$ python -q
>>> import numpy as np
>>> from numpy import linalg as LA
>>> np.set_printoptions(precision=2, suppress=True, linewidth=140, sign=" ")
>>> J = np.load("dump.npy")
>>> J
array([[ 2, -6, -8,  1, -3, -4],
       [-8, -6,  0, -4, -3,  0],
       [-8, -6,  0, -4, -3,  0],
       [ 2, -6, -8,  0,  0,  0],
       [-8, -6,  0,  0,  0,  0],
       [-8, -6,  0,  0,  0,  0]])
>>> rng = np.random.default_rng(5160)
>>> out = J + rng.integers(-2, 3, (6, 4)) @ rng.integers(-2, 3, (4, 6))
>>> out
array([[ -7,  -4, -12,   5,  -3,  -4],
       [ -7, -14,  10,  -5,   7,   2],
       [ -8, -11,   1,  -5,  -5,   5],
       [  6,  -8,  -2,  -1,   6,   0],
       [ -2,  -6,  -4,  -3, -10,   4],
       [ -5,  -6,   0,   0,  -2,   5]])
>>> LA.matrix_rank(out - J, tol=1e-8)
np.int64(4)
>>> out - J
array([[ -9,   2,  -4,   4,   0,   0],
       [  1,  -8,  10,  -1,  10,   2],
       [  0,  -5,   1,  -1,  -2,   5],
       [  4,  -2,   6,  -1,   6,   0],
       [  6,   0,  -4,  -3, -10,   4],
       [  3,   0,   0,   0,  -2,   5]])
>>> np.round(LA.svd(out - J, compute_uv=False), 2) + 0
array([ 20.89,  15.16,   8.5 ,   3.56,   0.  ,   0.  ])
>>> np.round(np.sort(np.abs(LA.eigvals(J))), 2) + 0
array([  0.  ,   0.  ,   3.41,   4.87,  12.72,  18.19])
>>> J @ J
array([[174, 108, -24,  58,  36,  -8],
       [ 48, 126,  96,  16,  42,  32],
       [ 48, 126,  96,  16,  42,  32],
       [116,  72, -16,  58,  36,  -8],
       [ 32,  84,  64,  16,  42,  32],
       [ 32,  84,  64,  16,  42,  32]])
>>> round(LA.det(J), 2)
np.float64(0.0)
>>> np.trace(J)
np.int64(-4)
>>> (J + J.T) / 2
array([[ 2. , -7. , -8. ,  1.5, -5.5, -6. ],
       [-7. , -6. , -3. , -5. , -4.5, -3. ],
       [-8. , -3. ,  0. , -6. , -1.5,  0. ],
       [ 1.5, -5. , -6. ,  0. ,  0. ,  0. ],
       [-5.5, -4.5, -1.5,  0. ,  0. ,  0. ],
       [-6. , -3. ,  0. ,  0. ,  0. ,  0. ]])
>>> np.round(np.abs(LA.eigvals(J)).max(), 2)
np.float64(18.19)
